% python3 -q
>>> import numpy as np
>>> np.set_printoptions(precision=2, suppress=True, linewidth=120)
>>> A = np.array([[1.6, 0.4], [0.5, 1.6], [0.1, 0.1]])
>>> rng = np.random.default_rng(914623)
>>> A[0] = A[2] + 0.05 * rng.normal(size=2)
>>> A.round(2) + 0
array([[-0.02,  0.  ],
       [ 0.5 ,  1.6 ],
       [ 0.1 ,  0.1 ]])
>>> # row 1 dominates
>>> left, s, vt = np.linalg.svd(A)
>>> np.argmax(s[:-1] / (s[1:] + 1e-6)) + 1
np.int64(1)
>>> s
array([1.68, 0.07])
>>> Y = left[:, :1] @ np.diag(s[:1]) @ vt[:1]
>>> round(float(np.linalg.norm(A - Y) / np.linalg.norm(A)), 2)
0.04
>>> Y.round(2) + 0
array([[0.  , 0.  ],
       [0.5 , 1.6 ],
       [0.04, 0.12]])
>>> np.linalg.matrix_rank(Y)
np.int64(1)
>>> np.allclose(Y[:-1].T @ np.linalg.lstsq(Y[:-1].T, Y[-1])[0], Y[-1])
True
>>> try:
...     np.linalg.inv(Y)
... except np.linalg.LinAlgError as e:
...     print("failed:", e)
... 
failed: Last 2 dimensions of the array must be square
>>> np.round(Y @ np.linalg.pinv(Y) @ Y, 2) + 0
array([[0.  , 0.  ],
       [0.5 , 1.6 ],
       [0.04, 0.12]])
>>> np.unique(Y.round(6), axis=0).shape
(3, 2)
>>> round(float(np.trace(np.linalg.pinv(Y) @ Y)), 2)
1.0
>>> np.abs(np.diag(np.linalg.qr(Y)[1])) > 1e-9
array([ True, False])
>>> Y = np.c_[A[:, :1] @ np.array([[3]]), np.array([0, 4, 0])]
>>> Y
array([[-0.06,  0.  ],
       [ 1.5 ,  4.  ],
       [ 0.3 ,  0.  ]])
>>> np.linalg.matrix_rank(np.c_[A, Y])
np.int64(3)
>>> np.round(np.linalg.lstsq(A, Y[:, 0])[0], 2) + 0
array([3., 0.])
>>> np.round(np.linalg.norm(Y - A @ np.linalg.lstsq(A, Y)[0], axis=0), 2) + 0
array([0.  , 0.07])
>>> x = np.array([-3, -1])
>>> h = np.maximum(Y @ x, 0)
>>> Y.T @ h
array([-0.01,  0.  ])
>>> np.tanh(Y @ x)
array([ 0.17, -1.  , -0.72])
>>> m1 = np.loadtxt("out19.csv", delimiter=",")
>>> m1
array([[  0.,   0.,   0.,   0.],
       [  0.,   0.,   0.,   0.],
       [  1.,  -2.,  -3.,  -3.],
       [ -1.,   1.,  -2.,  -2.],
       [  0.,   1.,  -4.,  -1.],
       [  4.,   1., -10.,  -6.],
       [  1.,  -2.,  -3.,  -3.],
       [  0.,   0.,   0.,   0.],
       [  2.,  -2.,  -5.,  -2.],
       [  0.,  -1.,  -5.,  -5.],
       [  0.,  -1.,  -5.,  -5.],
       [  2.,   3.,  -5.,  -4.],
       [  1.,  -1.,  -7.,  -4.],
       [ -1.,   1.,  -2.,  -2.],
       [  3.,   2.,  -3.,  -2.],
       [  0.,  -1.,  -5.,  -5.],
       [  0.,   0.,   0.,   0.],
       [  0.,   0.,   0.,   0.],
       [  0.,   0.,   0.,   0.],
       [  1.,  -2.,  -3.,  -3.]])
>>> Xc = m1 - m1.mean(axis=0)
>>> left, s, vt = np.linalg.svd(Xc, full_matrices=False)
>>> np.searchsorted(np.cumsum(s ** 2) / (s ** 2).sum(), 0.9) + 1
np.int64(2)
>>> np.abs(vt[-1])
array([0.45, 0.05, 0.59, 0.67])
>>> np.linalg.matrix_rank(Xc)
np.int64(4)
>>> z = m1[:, 2] > np.median(m1[:, 2])
>>> u = m1[z].mean(axis=0) - m1[~z].mean(axis=0)
>>> z.astype(int)
array([1, 1, 0, 1, 0, 0, 0, 1, 0, 0, 0, 0, 0, 1, 0, 0, 1, 1, 1, 0])
>>> np.argsort(-np.abs(u).round(6), kind="stable")
array([2, 3, 0, 1])
>>> ((m1 - m1.mean(axis=0)) @ u > 0).astype(int)
array([1, 1, 0, 1, 1, 0, 0, 1, 0, 0, 0, 0, 0, 1, 0, 0, 1, 1, 1, 0])
>>> (((m1 - m1.mean(axis=0)) @ u > 0) == z).mean()
np.float64(0.95)
>>> Xc = m1 - m1.mean(axis=0)
>>> evecs = np.linalg.svd(Xc)[2][:1]
>>> Y = Xc - Xc @ evecs.T @ evecs
>>> np.round(np.diag(evecs.T @ evecs), 2) + 0
array([0.05, 0.  , 0.64, 0.31])
>>> round(np.linalg.norm(Y) / np.linalg.norm(Xc), 2)
np.float64(0.49)
>>> Z = m1[[2, 11]].astype(float)
>>> for _ in range(4):
...     z = np.linalg.norm(m1[:, None] - Z, axis=-1).argmin(axis=1)
...     Z = np.array([m1[z == j].mean(axis=0) for j in range(2)])
... 
>>> z
array([0, 0, 0, 0, 0, 1, 0, 0, 1, 1, 1, 1, 1, 0, 0, 1, 0, 0, 0, 0])
>>> np.abs(Z[1] - Z[0]).argmax()
np.int64(2)
>>> Z
array([[ 0.31, -0.08, -1.54, -1.23],
       [ 1.29, -0.29, -6.  , -4.43]])
>>> Z[1] - Z[0]
array([ 0.98, -0.21, -4.46, -3.2 ])
>>> np.bincount(z)
array([13,  7])
